$ python3 -q
>>> import numpy as np
>>> from numpy import linalg as LA
>>> np.set_printoptions(precision=2, suppress=True, linewidth=120, floatmode="fixed")
>>> F = np.load("test3.npy")
>>> F
array([[12.00, -9.00,  9.00,  3.00],
       [-9.00, 12.00, -9.00, -3.00],
       [ 9.00, -9.00, 12.00,  3.00],
       [ 3.00, -3.00,  3.00,  4.00]])
>>> ang = np.radians(45)
>>> Rm = np.eye(4)
>>> Rm[0, 0] = Rm[1, 1] = np.cos(ang)
>>> Rm[0, 1], Rm[1, 0] = -np.sin(ang), np.sin(ang)
>>> Rm
array([[ 0.71, -0.71,  0.00,  0.00],
       [ 0.71,  0.71,  0.00,  0.00],
       [ 0.00,  0.00,  1.00,  0.00],
       [ 0.00,  0.00,  0.00,  1.00]])
>>> other = F @ Rm.T
>>> np.allclose(F @ F.T, other @ other.T)
True
>>> round(LA.det(Rm), 2), np.round(np.trace(Rm), 2)
(np.float64(1.0), np.float64(3.41))
>>> vec = np.array([0, -2, 1, 1])
>>> rhs = F @ vec
>>> beta, lr = np.zeros(4), 1 / LA.norm(F, 2) ** 2
>>> for i in range(10):
...     beta -= lr * F.T @ (F @ beta - rhs)
...     if i % 2 == 0: print(i, round(LA.norm(F @ beta - rhs), 2))
... 
0 4.63
2 4.55
4 4.46
6 4.38
8 4.3
>>> round(LA.cond(F), 2)
np.float64(10.33)
>>> beta
array([ 0.98, -1.15,  1.07,  0.41])
>>> LA.cond(F) > 100
np.False_
>>> np.abs(LA.svd(F)[2][-1])
array([0.00, 0.61, 0.38, 0.70])
>>> [round(float(x), 2) for x in LA.svd(F, compute_uv=False)[:3]]
[31.0, 3.0, 3.0]
>>> round(np.log10(LA.cond(F)))
1
>>> O = F.astype(float).copy()
>>> for j in range(4):
...     O[:, j] -= O[:, :j] @ (O[:, :j].T @ O[:, j])
...     O[:, j] /= LA.norm(O[:, j])
... 
>>> np.round(O.T @ F, 2) + 0
array([[ 17.75, -17.24,  17.24,   5.75],
       [  0.00,   4.21,  -2.08,  -0.69],
       [  0.00,   0.00,   3.67,   0.40],
       [  0.00,   0.00,   0.00,   3.05]])
>>> np.round(O.T @ O, 2) + 0
array([[1.00, 0.00, 0.00, 0.00],
       [0.00, 1.00, 0.00, 0.00],
       [0.00, 0.00, 1.00, 0.00],
       [0.00, 0.00, 0.00, 1.00]])
